In [1]: import numpy as np

In [2]: import numpy.linalg as la

In [3]: np.set_printoptions(precision=3, suppress=True, linewidth=140)

In [4]: rd = lambda a: np.round(a, 3) + 0

In [5]: A = np.load("run16.npy")

In [6]: rd(A)
Out[6]: 
array([[ 0.275,  0.123,  0.199,  0.381],
       [ 0.123,  0.357, -0.351,  0.302],
       [ 0.199, -0.351,  0.784,  0.082],
       [ 0.381,  0.302,  0.082,  0.584]])

In [7]: rk = la.matrix_rank(A)

In [8]: rk
Out[8]: np.int64(2)

In [9]: null = la.svd(A)[2][rk:].T

In [10]: rd(null @ null.T)
Out[10]: 
array([[ 0.725, -0.123, -0.199, -0.381],
       [-0.123,  0.643,  0.351, -0.302],
       [-0.199,  0.351,  0.216, -0.082],
       [-0.381, -0.302, -0.082,  0.416]])

In [11]: la.matrix_rank(A.T @ A), la.matrix_rank(A @ A.T)
Out[11]: (np.int64(2), np.int64(2))

In [12]: M2 = np.array([[-1, 3], [1, 5], [3, 8], [-5, -1]])

In [13]: np.vstack([A, M2.T]).shape
Out[13]: (6, 4)

In [14]: rd(A @ M2)
Out[14]: 
array([[-1.459,  2.649],
       [-2.329, -0.955],
       [ 1.392,  5.035],
       [-2.751,  2.728]])

In [15]: np.einsum("ij,ij->", A, M2)
ValueError: operands could not be broadcast together with remapped shapes [original->remapped]: (4,4)->(4,4) (4,2)->(4,2) 


In [16]: print(la.matrix_rank(np.vstack([A, M2.T])))
4

In [17]: x = np.array([-3, 3, 2, -3])

In [18]: print(rd(np.eye(4) - A))
[[ 0.725 -0.123 -0.199 -0.381]
 [-0.123  0.643  0.351 -0.302]
 [-0.199  0.351  0.216 -0.082]
 [-0.381 -0.302 -0.082  0.416]]

In [19]: rd(A @ x)
Out[19]: array([-1.2  , -0.908, -0.326, -1.822])

In [20]: print(np.trace(A))
2.0

In [21]: rd(A @ A @ x)
Out[21]: array([-1.2  , -0.908, -0.326, -1.822])

In [22]: print(rd(la.eigvalsh(2 * A - np.eye(4))))
[-1. -1.  1.  1.]

In [23]: rd((x - A @ x) @ (A @ x))
Out[23]: np.float64(0.0)

In [24]: W0 = np.load("arr.npy")

In [25]: W0
Out[25]: 
array([[ 1, -1, -1,  1,  1, -1, -1,  1],
       [ 1,  1,  1,  1, -1, -1, -1, -1],
       [ 1, -1,  1, -1, -1,  1, -1,  1],
       [ 1,  1, -1, -1,  1,  1, -1, -1]])

In [26]: M2 = W0[0, 0] * W0[1:] - np.outer(W0[1:, 0], W0[0])

In [27]: M2
Out[27]: 
array([[ 0,  2,  2,  0, -2,  0,  0, -2],
       [ 0,  0,  2, -2, -2,  2,  0,  0],
       [ 0,  2,  0, -2,  0,  2,  0, -2]])

In [28]: print(W0[:, 0] / W0[0, 0])
[1. 1. 1. 1.]

In [29]: la.matrix_rank(M2), la.matrix_rank(W0)
Out[29]: (np.int64(3), np.int64(4))

In [30]: M2 = W0 / np.sqrt((W0 ** 2).mean(axis=1, keepdims=True))

In [31]: la.matrix_rank(W0 - W0.mean(axis=1, keepdims=True))
Out[31]: np.int64(4)

In [32]: W0 - W0.mean(axis=1, keepdims=True)
Out[32]: 
array([[ 1., -1., -1.,  1.,  1., -1., -1.,  1.],
       [ 1.,  1.,  1.,  1., -1., -1., -1., -1.],
       [ 1., -1.,  1., -1., -1.,  1., -1.,  1.],
       [ 1.,  1., -1., -1.,  1.,  1., -1., -1.]])

In [33]: rng = np.random.default_rng(574)

In [34]: M2 = W0 + rng.integers(-2, 3, (4, 1)) @ rng.integers(-2, 3, (1, 8))

In [35]: M2
Out[35]: 
array([[ 3,  1,  1,  1, -1, -1, -1, -1],
       [ 1,  1,  1,  1, -1, -1, -1, -1],
       [-3, -5, -3, -1,  3,  1, -1,  5],
       [-3, -3, -5, -1,  5,  1, -1,  3]])

In [36]: M2 - W0
Out[36]: 
array([[ 2,  2,  2,  0, -2,  0,  0, -2],
       [ 0,  0,  0,  0,  0,  0,  0,  0],
       [-4, -4, -4,  0,  4,  0,  0,  4],
       [-4, -4, -4,  0,  4,  0,  0,  4]])

In [37]: x = np.array([0, -3, -4, 2, -1, -2, -4, -5])

In [38]: a = np.maximum(W0 @ x, 0)

In [39]: np.flatnonzero(a > 1e-9)
Out[39]: array([0, 1, 3])

In [40]: rd(np.tanh(W0 @ x))
Out[40]: array([ 1.,  1., -1.,  1.])

In [41]: ang = np.radians(15)

In [42]: Rm = np.eye(8)

In [43]: Rm[1, 1] = Rm[4, 4] = np.cos(ang)

In [44]: Rm[1, 4], Rm[4, 1] = -np.sin(ang), np.sin(ang)

In [45]: print(rd(Rm))
[[ 1.     0.     0.     0.     0.     0.     0.     0.   ]
 [ 0.     0.966  0.     0.    -0.259  0.     0.     0.   ]
 [ 0.     0.     1.     0.     0.     0.     0.     0.   ]
 [ 0.     0.     0.     1.     0.     0.     0.     0.   ]
 [ 0.     0.259  0.     0.     0.966  0.     0.     0.   ]
 [ 0.     0.     0.     0.     0.     1.     0.     0.   ]
 [ 0.     0.     0.     0.     0.     0.     1.     0.   ]
 [ 0.     0.     0.     0.     0.     0.     0.     1.   ]]

In [46]: M2 = W0 @ Rm.T

In [47]: rd(la.svd(W0, compute_uv=False)), rd(la.svd(M2, compute_uv=False))
Out[47]: (array([2.828, 2.828, 2.828, 2.828]), array([2.828, 2.828, 2.828, 2.828]))

In [48]: np.allclose(la.norm(W0, axis=1), la.norm(M2, axis=1))
Out[48]: True

In [49]: np.allclose(W0 @ W0.T, M2 @ M2.T)
Out[49]: True

In [50]: rd(la.det(Rm)), rd(np.trace(Rm))
Out[50]: (np.float64(1.0), np.float64(7.932))

In [51]: rd(np.abs(M2 - W0).max(axis=0))
Out[51]: array([0.   , 0.293, 0.   , 0.   , 0.293, 0.   , 0.   , 0.   ])
